$ python3 -q
>>> import numpy as np
>>> import numpy.linalg as la
>>> np.set_printoptions(precision=3, suppress=True, linewidth=160, legacy="1.25")
>>> rng = np.random.default_rng(5625)
>>> F = (rng.random((4, 4)) < 0.3) + np.eye(4)
>>> F /= F.sum(axis=1, keepdims=True)
>>> F
array([[0.5  , 0.   , 0.   , 0.5  ],
       [0.   , 1.   , 0.   , 0.   ],
       [0.333, 0.333, 0.333, 0.   ],
       [0.5  , 0.   , 0.   , 0.5  ]])
>>> round(float(la.norm(F, 2) / la.norm(F)), 3)
0.715
>>> la.matrix_rank(F, rtol=0.1)
3
>>> np.argsort(-la.norm(F, axis=0).round(6), kind="stable")[:3]
array([1, 0, 3])
>>> np.round(la.det(F[::-1]), 3)
0.0
>>> round(float(la.eigvals(F).sum().real), 3)
2.333
>>> A2 = F + rng.integers(-2, 3, (4, 3)) @ rng.integers(-2, 3, (3, 4))
>>> A2
array([[ 2.5  ,  1.   ,  2.   ,  2.5  ],
       [ 0.   , -1.   , -3.   , -2.   ],
       [-0.667, -1.667, -2.667, -2.   ],
       [-2.5  , -2.   , -3.   , -1.5  ]])
>>> np.round(la.svd(A2 - F, compute_uv=False), 3) + 0
array([8.288, 2.224, 0.609, 0.   ])
>>> ang = np.deg2rad(45)
>>> J = np.eye(4)
>>> J[np.ix_([2, 0], [2, 0])] = [[np.cos(ang), -np.sin(ang)], [np.sin(ang), np.cos(ang)]]
>>> J
array([[ 0.707,  0.   ,  0.707,  0.   ],
       [ 0.   ,  1.   ,  0.   ,  0.   ],
       [-0.707,  0.   ,  0.707,  0.   ],
       [ 0.   ,  0.   ,  0.   ,  1.   ]])
>>> # splits into 3 blocks
>>> np.flatnonzero(la.matrix_power((J != 0) + (J.T != 0) + np.eye(4), 4)[1])
array([1])
>>> np.round(J @ J, 3) + 0
array([[ 0.,  0.,  1.,  0.],
       [ 0.,  1.,  0.,  0.],
       [-1.,  0.,  0.,  0.],
       [ 0.,  0.,  0.,  1.]])
>>> (J != 0).astype(int)
array([[1, 0, 1, 0],
       [0, 1, 0, 0],
       [1, 0, 1, 0],
       [0, 0, 0, 1]])
>>> round(la.det(J), 3)
1.0
>>> round(np.einsum("ij,ji->", J, J), 3)
2.0
>>> np.round(np.einsum("ii->", J), 3)
3.414
>>> np.round(la.eigvals(J).sum().real, 3)
3.414
>>> np.poly(J)
array([ 1.   , -3.414,  4.828, -3.414,  1.   ])
>>> np.round(la.det(J[::-1]), 3)
1.0
>>> round(la.norm(J) ** 2 / la.norm(J, 2) ** 2, 3)
4.0
>>> J[2] @ J[1]
0.0
>>> M = np.load("run2.npy")
>>> M
array([[ 16.065,  15.988,   7.759, -15.985],
       [ -2.189,  -1.987,  -1.048,   2.047],
       [  8.08 ,   7.932,   3.872,  -8.196]])
>>> np.argsort(-la.norm(M, axis=0).round(6), kind="stable")[:3]
array([0, 3, 1])
>>> la.matrix_rank(M, rtol=0.1)
1
>>> la.cond(M) > 100
True
>>> A2 = M / la.norm(M, axis=1, keepdims=True)
>>> G = A2 @ A2.T
>>> (G - 2 * np.eye(3)).round(6).argmax(axis=1)
array([2, 2, 0])
>>> Uu, sig, vt = la.svd(M)
>>> sig
array([32.462,  0.173,  0.142])
>>> A2 = Uu[:, :1] @ np.diag(sig[:1]) @ vt[:1]
>>> round(np.abs(M - A2).max(), 3)
0.118
>>> round(la.norm(M - A2, 2), 3), np.round(sig[1], 3)
(0.173, 0.173)
>>> la.matrix_rank(M, rtol=0.05)
1
>>> A2
array([[ 16.071,  15.931,   7.749, -16.04 ],
       [ -2.089,  -2.07 ,  -1.007,   2.085],
       [  8.093,   8.023,   3.902,  -8.078]])
